% python3 -q
>>> import numpy as np
>>> import numpy.linalg as la
>>> np.set_printoptions(suppress=True, linewidth=100)
>>> E = np.load("a.npy")
>>> E
array([[ 0.61, -1.26, -0.91, -2.16,  1.25],
       [-0.04, -0.33,  0.77,  1.86,  2.2 ],
       [-1.06, -2.59, -0.2 ,  0.78,  0.73],
       [-0.12, -2.19, -0.9 ,  1.45, -1.14],
       [ 0.93,  1.08, -0.92, -1.79,  1.71],
       [-2.72, -0.16, -0.51,  0.79, -0.84],
       [-1.86,  0.34,  0.99,  0.36, -2.08],
       [-1.3 , -0.27, -1.76,  1.34,  1.53],
       [-1.33, -0.83,  2.25, -0.64,  1.02],
       [-1.21,  2.65, -0.53, -0.48, -0.12],
       [-0.32, -0.21,  2.45,  0.41, -1.64],
       [ 1.97,  1.87, -0.6 ,  0.62,  0.94],
       [ 2.12,  0.43, -0.7 ,  1.37,  1.4 ],
       [-2.17,  1.68, -1.17, -0.33, -0.01],
       [-2.41, -0.93, -1.3 ,  0.77, -0.21],
       [-2.57,  0.83, -0.67, -0.05,  1.13],
       [ 1.57,  0.75,  2.03,  1.03,  0.89],
       [ 2.83,  0.74, -0.02, -0.34, -0.58],
       [-1.03,  1.04, -0.28, -0.95, -2.42],
       [-0.02, -1.77, -1.35, -1.37, -1.47],
       [-1.57, -0.42, -0.12, -1.15,  2.24],
       [ 1.16,  1.97, -1.04,  1.56,  0.5 ],
       [ 0.06, -1.17,  0.76,  0.71, -2.56],
       [-0.44,  1.45, -0.76,  1.43, -2.02],
       [-0.02,  2.51,  1.58,  0.12, -0.43],
       [-1.19, -0.03, -2.27, -1.42, -0.67],
       [ 0.72, -2.8 , -0.33,  0.49, -0.53],
       [-0.4 , -2.43,  0.93,  0.6 , -1.31],
       [-0.19, -2.8 ,  0.62, -0.43,  0.75],
       [-1.26,  2.01, -0.16,  0.94,  1.56],
       [ 0.33, -0.23,  2.53, -1.23,  0.96],
       [-1.64, -0.95,  0.63, -1.18, -1.9 ],
       [-0.08, -0.51,  2.88, -0.67,  0.12],
       [-1.93, -1.12, -1.51, -0.75,  1.08],
       [-1.73, -0.21,  1.17, -0.8 , -1.99],
       [ 1.77, -0.88, -2.25,  0.01, -0.02],
       [ 1.66, -0.04,  0.82, -0.3 , -2.34],
       [-2.  ,  0.57, -0.46,  1.56,  1.43],
       [ 1.33, -0.49,  1.2 ,  2.21,  0.82],
       [ 2.64, -0.87,  0.64, -0.44,  0.82],
       [-1.93, -1.9 ,  1.12, -0.48, -0.44]])
>>> cen = E - E.mean(axis=0)
>>> evecs = la.svd(cen)[2][:4]
>>> M2 = cen - cen @ evecs.T @ evecs
>>> print(np.round(la.norm(M2) / la.norm(cen), 2))
0.35
>>> np.round(np.cov(cen @ evecs.T, rowvar=False), 2) + 0
array([[2.48, 0.  , 0.  , 0.  ],
       [0.  , 2.22, 0.  , 0.  ],
       [0.  , 0.  , 1.8 , 0.  ],
       [0.  , 0.  , 0.  , 1.47]])
>>> print(np.round(np.diag(evecs.T @ evecs), 2))
[0.99 0.98 1.   0.04 0.99]
>>> np.round(M2.std(axis=0), 2)
array([0.09, 0.13, 0.03, 1.02, 0.13])
>>> la.norm(M2, axis=1).round(6).argmax()
np.int64(4)
>>> cen = (E - E.mean(axis=0)) / E.std(axis=0)
>>> np.round(cen.std(axis=0), 2)
array([1., 1., 1., 1., 1.])
>>> coef = la.lstsq(np.delete(cen, 2, axis=1), cen[:, 2])[0]
>>> print(np.round(1 - np.var(cen[:, 2] - np.delete(cen, 2, axis=1) @ coef), 2))
0.03
